% python3 -q
>>> import numpy as np
>>> from numpy import linalg as LA
>>> np.set_printoptions(suppress=True, linewidth=140)
>>> tidy = lambda a: np.round(a, 2) + 0
>>> mat = np.load("w.npy")
>>> mat
array([[ 1.03, -3.52,  0.97, -3.04, -0.13, -3.16],
       [ 1.01, -2.91,  0.96, -2.77,  0.02, -3.12],
       [ 1.38, -3.01,  1.31, -2.88, -0.54, -2.89],
       [ 1.43, -2.92,  0.46, -3.07, -0.06, -3.37],
       [ 0.84, -2.98,  0.61, -2.83, -0.16, -2.8 ],
       [ 0.91, -2.96,  0.73, -2.69,  0.08, -2.83],
       [ 0.78, -2.82,  0.24, -3.28, -0.12, -2.56],
       [ 1.24, -2.95,  1.08, -2.96,  0.14, -2.97],
       [ 0.6 , -3.47,  1.1 , -3.48, -0.63, -2.81],
       [ 0.88, -3.61,  1.17, -3.06,  0.08, -3.21],
       [ 1.05, -3.23,  1.01, -2.48, -0.01, -3.01],
       [ 1.11, -3.33,  0.9 , -3.07, -0.34, -3.1 ],
       [ 0.94, -3.6 ,  1.31, -3.67, -0.2 , -3.16],
       [ 0.78, -2.74,  0.54, -2.44, -0.16, -2.95],
       [ 0.17, -2.74,  0.91, -3.21,  0.38, -2.76],
       [ 0.71, -2.98,  0.54, -3.04, -0.06, -3.06],
       [-3.36,  2.95, -3.  ,  1.51, -2.86, -3.09],
       [-3.58,  2.57, -2.46,  0.81, -2.54, -3.01],
       [-3.29,  3.24, -2.57,  1.16, -2.98, -2.78],
       [-2.88,  3.01, -2.78,  0.97, -2.81, -2.72],
       [-3.62,  3.  , -3.21,  0.8 , -2.58, -3.01],
       [-2.64,  3.02, -3.13,  0.66, -2.59, -3.66],
       [-2.56,  2.95, -2.54,  0.74, -3.44, -3.12],
       [-3.38,  2.59, -2.8 ,  1.29, -2.42, -2.89],
       [-3.37,  3.21, -3.12,  0.53, -2.9 , -3.19],
       [-3.53,  2.82, -3.15,  1.58, -3.34, -3.  ],
       [-3.3 ,  3.17, -3.19,  1.17, -3.21, -2.86],
       [-2.89,  3.53, -3.26,  1.35, -3.37, -3.05],
       [-3.1 ,  3.02, -2.84,  1.21, -3.2 , -3.27],
       [-2.82,  2.88, -2.78,  1.07, -2.87, -2.63],
       [-2.37,  3.29, -2.64,  0.94, -3.24, -2.8 ],
       [-3.24,  3.16, -3.45,  0.78, -2.98, -3.35]])
>>> idx = mat[:, 5] > np.median(mat[:, 5])
>>> r0 = mat[idx].mean(axis=0) - mat[~idx].mean(axis=0)
>>> tidy(r0)
array([ 0.2 , -0.26,  0.27, -0.11,  0.14,  0.36])
>>> ((mat - mat.mean(axis=0)) @ r0 > 0).astype(int)
array([1, 1, 1, 1, 1, 1, 1, 1, 1, 1, 1, 1, 1, 1, 1, 1, 0, 0, 0, 0, 0, 0, 0, 0, 0, 0, 0, 0, 0, 0, 0, 0])
>>> tidy((((mat - mat.mean(axis=0)) @ r0 > 0) == idx).mean())
np.float64(0.53)
>>> idx.astype(int)
array([0, 0, 1, 0, 1, 1, 1, 1, 1, 0, 0, 0, 0, 1, 1, 0, 0, 0, 1, 1, 0, 0, 0, 1, 0, 1, 1, 0, 0, 1, 1, 0])
>>> A2 = np.c_[mat[:, :2] @ np.array([[1, 3], [0, 3]]), np.array([3, 1, 1, 1, 3, -1, 3, 2, 3, 2, -3, 2, -2, 0, 0, -3, -1, 1, 3, -3, -3, 1, 3, 2, -3, -3, 3, 2, -1, -3, 1, -3])]
>>> tidy(A2)
array([[ 1.03, -7.47,  3.  ],
       [ 1.01, -5.7 ,  1.  ],
       [ 1.38, -4.89,  1.  ],
       [ 1.43, -4.47,  1.  ],
       [ 0.84, -6.42,  3.  ],
       [ 0.91, -6.15, -1.  ],
       [ 0.78, -6.12,  3.  ],
       [ 1.24, -5.13,  2.  ],
       [ 0.6 , -8.61,  3.  ],
       [ 0.88, -8.19,  2.  ],
       [ 1.05, -6.54, -3.  ],
       [ 1.11, -6.66,  2.  ],
       [ 0.94, -7.98, -2.  ],
       [ 0.78, -5.88,  0.  ],
       [ 0.17, -7.71,  0.  ],
       [ 0.71, -6.81, -3.  ],
       [-3.36, -1.23, -1.  ],
       [-3.58, -3.03,  1.  ],
       [-3.29, -0.15,  3.  ],
       [-2.88,  0.39, -3.  ],
       [-3.62, -1.86, -3.  ],
       [-2.64,  1.14,  1.  ],
       [-2.56,  1.17,  3.  ],
       [-3.38, -2.37,  2.  ],
       [-3.37, -0.48, -3.  ],
       [-3.53, -2.13, -3.  ],
       [-3.3 , -0.39,  3.  ],
       [-2.89,  1.92,  2.  ],
       [-3.1 , -0.24, -1.  ],
       [-2.82,  0.18, -3.  ],
       [-2.37,  2.76,  1.  ],
       [-3.24, -0.24, -3.  ]])
>>> tidy(LA.norm(A2 - mat @ LA.lstsq(mat, A2)[0], axis=0))
array([ 0.  ,  0.  , 11.97])
>>> tidy(LA.norm(LA.qr(mat)[0].T @ A2, axis=0) ** 2 / ((A2 ** 2).sum(axis=0) + 1e-12))
array([1.  , 1.  , 0.15])
>>> tidy(LA.lstsq(mat, A2[:, 0])[0])
array([1., 0., 0., 0., 0., 0.])
>>> C2 = np.cov(mat, rowvar=False)
>>> tidy(np.median(mat, axis=0))
array([-1.1 , -0.09, -1.11, -0.96, -1.52, -3.01])
>>> np.argsort(-mat.std(axis=0).round(6), kind="stable")
array([1, 0, 3, 2, 4, 5])
>>> tidy(LA.eigvalsh(C2)[::-1])
array([24.09,  0.14,  0.09,  0.07,  0.05,  0.03])
>>> tidy(np.corrcoef(mat[:, 1], mat[:, 2])[0, 1])
np.float64(-0.99)
>>> d = LA.norm(mat[:, None] - mat[None], axis=-1)
>>> np.unravel_index(d.round(6).argmax(), d.shape)
(np.int64(12), np.int64(27))
>>> d.mean(axis=1).argmax()
np.int64(12)
>>> E = np.load("run7.npy")
>>> E
array([[-1,  0,  0,  0,  0,  0],
       [ 2,  2,  0,  0,  0,  0],
       [ 1,  0,  0,  0,  0,  0],
       [ 0,  0, -1,  0,  0,  0],
       [ 0,  0,  2,  2,  0,  0],
       [ 0,  0,  1,  0,  0,  0],
       [ 0,  0,  0,  0, -1,  0],
       [ 0,  0,  0,  0,  2,  2],
       [ 0,  0,  0,  0,  1,  0]])
>>> C2 = E.T @ E
>>> tidy(LA.svd(E, compute_uv=False) ** 2)
array([9.12, 9.12, 9.12, 0.88, 0.88, 0.88])
>>> np.diag(C2)
array([6, 4, 6, 4, 6, 4])
>>> (E @ E.T).shape
(9, 9)
>>> np.trace(C2), (E ** 2).sum()
(np.int64(30), np.int64(30))
>>> O, Rm = LA.qr(E)
>>> O.shape, Rm.shape
((9, 6), (6, 6))
>>> tidy(np.abs(np.diag(Rm)))
array([2.45, 1.15, 2.45, 1.15, 2.45, 1.15])
>>> tidy(Rm)
array([[ 2.45,  1.63,  0.  ,  0.  ,  0.  ,  0.  ],
       [ 0.  , -1.15,  0.  ,  0.  ,  0.  ,  0.  ],
       [ 0.  ,  0.  , -2.45, -1.63,  0.  ,  0.  ],
       [ 0.  ,  0.  ,  0.  , -1.15,  0.  ,  0.  ],
       [ 0.  ,  0.  ,  0.  ,  0.  , -2.45, -1.63],
       [ 0.  ,  0.  ,  0.  ,  0.  ,  0.  , -1.15]])
>>> tidy(abs(Rm[0, 0])), tidy(LA.norm(E[:, 0]))
(np.float64(2.45), np.float64(2.45))
>>> tidy(np.trace(O @ O.T))
np.float64(6.0)
>>> x0 = np.array([-7, -9, 7, -2, 7, -9])
>>> rhs = E @ x0
>>> rhs
array([  7, -32,  -7,  -7,  10,   7,  -7,  -4,   7])
>>> rng = np.random.default_rng(377)
>>> rhs = rhs + 0.02 * rng.normal(size=9)
>>> tidy(rhs)
array([  7.01, -32.02,  -6.98,  -6.98,   9.99,   6.98,  -7.01,  -4.02,   7.03])
>>> c, *_ = LA.lstsq(E, rhs)
>>> tidy(c)
array([-7.  , -9.01,  6.98, -1.99,  7.02, -9.03])
>>> c.round()
array([-7., -9.,  7., -2.,  7., -9.])
>>> A2 = E / np.sqrt((E ** 2).mean(axis=1, keepdims=True))
>>> LA.matrix_rank(A2) == LA.matrix_rank(E)
np.True_
>>> tidy(A2[2])
array([2.45, 0.  , 0.  , 0.  , 0.  , 0.  ])
>>> tidy(LA.norm(A2, axis=1))
array([2.45, 2.45, 2.45, 2.45, 2.45, 2.45, 2.45, 2.45, 2.45])
>>> r0 = np.array([7, -3, 5])
>>> np.correlate(E[1], E[2], "full")
array([0, 0, 0, 0, 0, 2, 2, 0, 0, 0, 0])
>>> K = np.loadtxt("out5.csv", delimiter=",")
>>> K
array([[0., 0., 0., 0., 0., 1., 0.],
       [0., 0., 0., 1., 0., 0., 0.],
       [0., 1., 0., 0., 0., 0., 0.],
       [0., 0., 0., 0., 1., 0., 0.],
       [0., 0., 0., 0., 0., 0., 1.],
       [0., 0., 1., 0., 0., 0., 0.],
       [1., 0., 0., 0., 0., 0., 0.]])
>>> tidy(LA.norm(E, 2))
np.float64(3.02)
>>> tidy(LA.norm(E, axis=0))
array([2.45, 2.  , 2.45, 2.  , 2.45, 2.  ])
>>> tidy(LA.norm(E[4] - E[8]))
np.float64(3.0)
>>> E[4] @ E[8]
np.int64(0)
>>> tidy(LA.norm(E, axis=1))
array([1.  , 2.83, 1.  , 1.  , 2.83, 1.  , 1.  , 2.83, 1.  ])
>>> tidy(LA.norm(E, 1)), tidy(LA.norm(E, np.inf))
(np.float64(4.0), np.float64(4.0))
>>> tidy(LA.norm(E, "nuc"))
np.float64(11.87)
>>> x0 = np.array([-1, -1, -1, -1, -1, 1, 0])
>>> tidy(np.sort(np.abs(np.degrees(np.angle(LA.eigvals(K))))))
array([  0.  ,  51.43,  51.43, 102.86, 102.86, 154.29, 154.29])
>>> [p for p in range(1, 25) if np.allclose(LA.matrix_power(K, p), np.eye(7))]
[7, 14, 21]
>>> K.T @ (K @ x0)
array([-1., -1., -1., -1., -1.,  1.,  0.])
>>> 7 - LA.matrix_rank(K - np.eye(7), tol=1e-8)
np.int64(1)
>>> tidy(LA.det(K))
np.float64(1.0)
>>> tidy(LA.norm(x0)), tidy(LA.norm(K @ x0))
(np.float64(2.45), np.float64(2.45))
